$ python -q
>>> import numpy as np
>>> from numpy import linalg as LA
>>> np.set_printoptions(suppress=True, linewidth=160)
>>> def rnd(a):
...     return np.round(a, 2) + 0
... 
>>> F = np.array([[1, 0, 0, 0], [-1, 1, 0, 0], [-1, 0, 1, 0], [-2, 0, -3, 1]])
>>> vals, vecs = LA.eig(F)
>>> vals
array([1., 1., 1., 1.])
>>> np.prod(vals)
np.float64(1.0)
>>> W1 = np.array([[5, -7, -6, -5], [-8, 1, -2, 9], [0, 0, 2, -8], [-9, -5, -4, 5]])
>>> c = np.array([2, -3, -1, 0])
>>> act = np.maximum(F @ W1 + c, 0)
>>> act
array([[ 7,  0,  0,  0],
       [ 0,  5,  3, 14],
       [ 0,  4,  7,  0],
       [ 0,  6,  1, 39]])
>>> (act > 0).astype(int)
array([[1, 0, 0, 0],
       [0, 1, 1, 1],
       [0, 1, 1, 0],
       [0, 1, 1, 1]])
>>> Z = np.array([[-1, 1], [0, 0], [2, 0], [-2, -1]])
>>> W1 @ Z
array([[ -7,  10],
       [-14, -17],
       [ 20,   8],
       [ -9, -14]])
>>> (act @ Z).round(6).argmax(axis=1)
array([1, 1, 0, 1])
>>> act @ Z
array([[ -7,   7],
       [-22, -14],
       [ 14,   0],
       [-76, -39]])
>>> vec = np.array([2, 2, 3, 0])
>>> target = act @ vec
>>> c, lr = np.zeros(4), 1 / LA.norm(act, 2) ** 2
>>> for i in range(150):
...     c -= lr * act.T @ (act @ c - target)
...     if i % 50 == 0: print(i, round(LA.norm(act @ c - target), 2))
... 
0 32.73
50 4.75
100 0.91
>>> rnd(c)
array([1.97, 1.94, 3.03, 0.01])
>>> arr = np.load("w.npy")
>>> arr
array([[14.95,  6.1 , 14.79, 12.01],
       [-5.08, -2.07, -4.91, -4.01],
       [ 4.97,  2.2 ,  5.22,  4.08]])
>>> out = arr / LA.norm(arr, axis=1, keepdims=True)
>>> gram = out @ out.T
>>> np.argwhere(np.triu(np.abs(gram) > 0.95, 1))
array([[0, 1],
       [0, 2],
       [1, 2]])
>>> rnd(gram)
array([[ 1., -1.,  1.],
       [-1.,  1., -1.],
       [ 1., -1.,  1.]])
>>> (gram - 2 * np.eye(3)).round(6).argmax(axis=1)
array([2, 2, 0])
